>>> import numpy as np
>>> import numpy.linalg as la
>>> np.set_printoptions(suppress=True, linewidth=200)
>>> X = np.loadtxt("arr.csv", delimiter=",")
>>> print(X.round(3))
[[ 0.284 -0.254 -0.224  0.254 -0.075 -0.045 -0.075 -0.105]
 [-0.254  0.227  0.2   -0.227  0.067  0.04   0.067  0.094]
 [-0.224  0.2    0.177 -0.2    0.059  0.035  0.059  0.083]
 [ 0.254 -0.227 -0.2    0.227 -0.067 -0.04  -0.067 -0.094]
 [-0.075  0.067  0.059 -0.067  0.02   0.012  0.02   0.028]
 [-0.045  0.04   0.035 -0.04   0.012  0.007  0.012  0.017]
 [-0.075  0.067  0.059 -0.067  0.02   0.012  0.02   0.028]
 [-0.105  0.094  0.083 -0.094  0.028  0.017  0.028  0.039]]
>>> # rows 4 and 6 are equal
>>> w, evecs = la.eigh(X)
>>> x0 = np.array([0, -8, 9, 7, 8, 4, -4, -5])
>>> print(round(float(x0 @ X @ x0 / (x0 @ x0)), 3), np.round(w[0], 3), w[-1])
0.038 -0.0 1.0
>>> print(round(float(np.abs(X).sum(axis=1).max()), 3), np.abs(w).max())
1.314 1.0
>>> print(np.abs(np.diag(la.qr(X)[1])) > 1e-9)
[ True False False False False False False False]
>>> print(np.unique(X.round(6), axis=0).shape)
(7, 8)
>>> print(round(float(np.trace(la.pinv(X) @ X)), 3))
1.0
>>> print(la.lstsq(X[:-1].T, X[-1])[2])
1
>>> K = np.load("case5.npy")
>>> print(K)
[[ -9.228  -8.772  -1.783 -15.321]
 [ -8.604  17.162  -2.47   -5.033]
 [ -5.369  16.573  -4.713  -8.619]
 [  1.722  12.316  15.461  -2.513]
 [  4.149 -11.054  -0.378 -16.139]
 [ -9.047  -5.347 -16.637  -3.576]
 [-15.838   1.675  -3.643 -11.536]
 [ 10.198   1.284  16.731  -3.801]
 [  3.295  -9.988   1.013 -16.981]
 [ -7.816  -4.106   5.752  16.999]
 [-14.017   1.758  10.642  -9.337]
 [  7.091  -6.199 -15.743   7.966]
 [ 13.196  14.364  -4.372  -0.661]
 [-13.584   8.655  11.831   0.783]
 [ 12.084 -15.232   2.886   3.691]]
>>> x0 = np.array([-5, -2, 5, 0])
>>> y = K @ x0
>>> print(np.round(la.lstsq(K, y)[0], 3) + 0)
[-5. -2.  5.  0.]
>>> rng = np.random.default_rng(148)
>>> y = y + 0.1 * rng.normal(size=15)
>>> print(y.round(3))
[  54.788   -3.735  -29.632   44.119   -0.513  -27.378   57.441   29.821    8.462   76.018  119.676 -101.553 -116.349  109.697  -15.499]
>>> beta, *_ = la.lstsq(K, y)
>>> print(np.round(K.T @ (y - K @ beta), 3) + 0)
[0. 0. 0. 0.]
>>> print([round(float(la.norm(la.solve(K.T @ K + lam * np.eye(4), K.T @ y))), 2) for lam in (0, 1, 10, 100)])
[7.34, 7.33, 7.27, 6.75]
>>> print(beta.round(3))
[-4.994 -1.995  4.993  0.002]
>>> M = np.loadtxt("out6.csv", delimiter=",")
>>> print(M)
[[ 0.  0.  0.  0.  0. -3.  0.  0.  0.  0.  0.  0.  0.]
 [ 0.  0.  0.  0.  0.  0.  0.  3.  0.  0.  0.  0.  0.]
 [ 0. -7.  0.  0.  0.  0.  0.  0.  0.  0.  0.  0.  0.]
 [ 0.  0.  0.  0.  0.  0.  0.  0. -5.  0.  0.  0.  0.]
 [ 0.  0. -6.  0.  0.  0.  0.  0.  0.  0.  0.  0.  0.]
 [ 0.  0.  0.  0.  0.  0.  0.  0.  0.  0.  0.  7.  0.]
 [ 0.  0.  0.  0.  0.  0.  0.  0.  0.  0.  0.  0.  3.]
 [ 0.  0.  0.  0.  0.  0. -9.  0.  0.  0.  0.  0.  0.]
 [ 0.  0.  0.  4.  0.  0.  0.  0.  0.  0.  0.  0.  0.]
 [ 0.  0.  0.  0.  0.  0.  0.  0.  0.  0.  7.  0.  0.]
 [ 5.  0.  0.  0.  0.  0.  0.  0.  0.  0.  0.  0.  0.]
 [ 0.  0.  0.  0.  0.  0.  0.  0.  0. -7.  0.  0.  0.]
 [ 0.  0.  0.  0. -5.  0.  0.  0.  0.  0.  0.  0.  0.]]
>>> # 3 blocks once reordered
>>> f, g = M[2], M[0]
>>> print(f @ g)
0.0
>>> print(f @ f)
49.0
>>> p = (f @ g) / (f @ f) * f
>>> print(p)
[ 0. -0.  0.  0.  0.  0.  0.  0.  0.  0.  0.  0.  0.]
>>> print(g - p)
[ 0.  0.  0.  0.  0. -3.  0.  0.  0.  0.  0.  0.  0.]
>>> print(round(la.norm(f + g) ** 2 + la.norm(f - g) ** 2, 3))
116.0
